In [1]: import numpy as np

In [2]: np.set_printoptions(precision=1, suppress=True, linewidth=120)

In [3]: data = np.loadtxt("a.csv", delimiter=",")

In [4]: print(data)
[[ -2.   -1.2   0.1   0.2]
 [  8.6  20.6  10.6  -8. ]
 [ 11.2 -10.3   2.9   6.4]
 [ 11.7  -4.1   4.7   4.3]
 [  1.1  -5.3  -0.9   6.2]
 [ -1.8  15.6   5.4  -8.7]
 [ 14.  -23.3  -0.5  15.3]
 [ -0.5 -16.3  -6.4  16.4]
 [  0.1   0.1   1.5  -0.7]
 [ 41.5 -24.1   6.9  32.1]
 [ -7.4   3.    0.7  -8. ]
 [  9.9  15.6   9.7  -5.3]
 [-11.4  27.5   4.6 -14.8]
 [ 13.4   2.8   5.3   8.2]
 [  4.2  -0.9   1.7   4.1]
 [ -3.2 -16.4  -5.8  10.4]
 [ 23.3  -7.7   6.5  13.9]
 [  2.1 -18.8  -2.6   6.6]
 [ -5.1  -5.   -2.2   1.3]
 [  3.1  15.7   9.2 -14.1]
 [  2.2   3.1   3.7  -3.3]
 [  2.9 -17.5  -6.3  20.9]
 [  5.5   4.6   4.4   0.2]
 [ 18.   -4.8   4.6  13.9]]

In [5]: x0 = np.array([1, -3, -3, -5])

In [6]: rhs = data @ x0

In [7]: print(np.linalg.solve(data.T @ data, data.T @ rhs))
[ 1. -3. -3. -5.]

In [8]: print(np.round(np.linalg.pinv(data) @ data, 1) + 0)
[[1. 0. 0. 0.]
 [0. 1. 0. 0.]
 [0. 0. 1. 0.]
 [0. 0. 0. 1.]]

In [9]: print(np.linalg.lstsq(data, rhs)[0])
[ 1. -3. -3. -5.]

In [10]: rng = np.random.default_rng(375)

In [11]: rhs = rhs + 0.1 * rng.normal(size=24)

In [12]: print(rhs)
[  0.2 -44.9   1.4 -11.8 -11.3 -21.3   9.1 -14.2  -1.3 -67.3  21.7 -39.5 -33.7 -51.9 -18.7  11.4 -42.5  33.5   9.9
  -0.8  -1.8 -30.2 -22.4 -51. ]

In [13]: coef, *_ = np.linalg.lstsq(data, rhs)

In [14]: print(coef.round())
[ 1. -3. -3. -5.]

In [15]: print(np.round(data.T @ (rhs - data @ coef), 1) + 0)
[0. 0. 0. 0.]

In [16]: W0 = np.load("m.npy")

In [17]: print(W0)
[[ 1 -1  1 -1]
 [ 1  0  0  0]
 [ 1  1  1  1]]

In [18]: f, g = W0[1], W0[2]

In [19]: print(f @ g)
1

In [20]: pr = (f @ g) / (f @ f) * f

In [21]: print((g - pr) @ f)
0.0

In [22]: print(pr)
[1. 0. 0. 0.]

In [23]: print(round(float(np.linalg.norm(f + g) ** 2 + np.linalg.norm(f - g) ** 2), 1))
10.0

In [24]: print(g - pr)
[0. 1. 1. 1.]

In [25]: print(np.outer(f, g))
[[1 1 1 1]
 [0 0 0 0]
 [0 0 0 0]
 [0 0 0 0]]
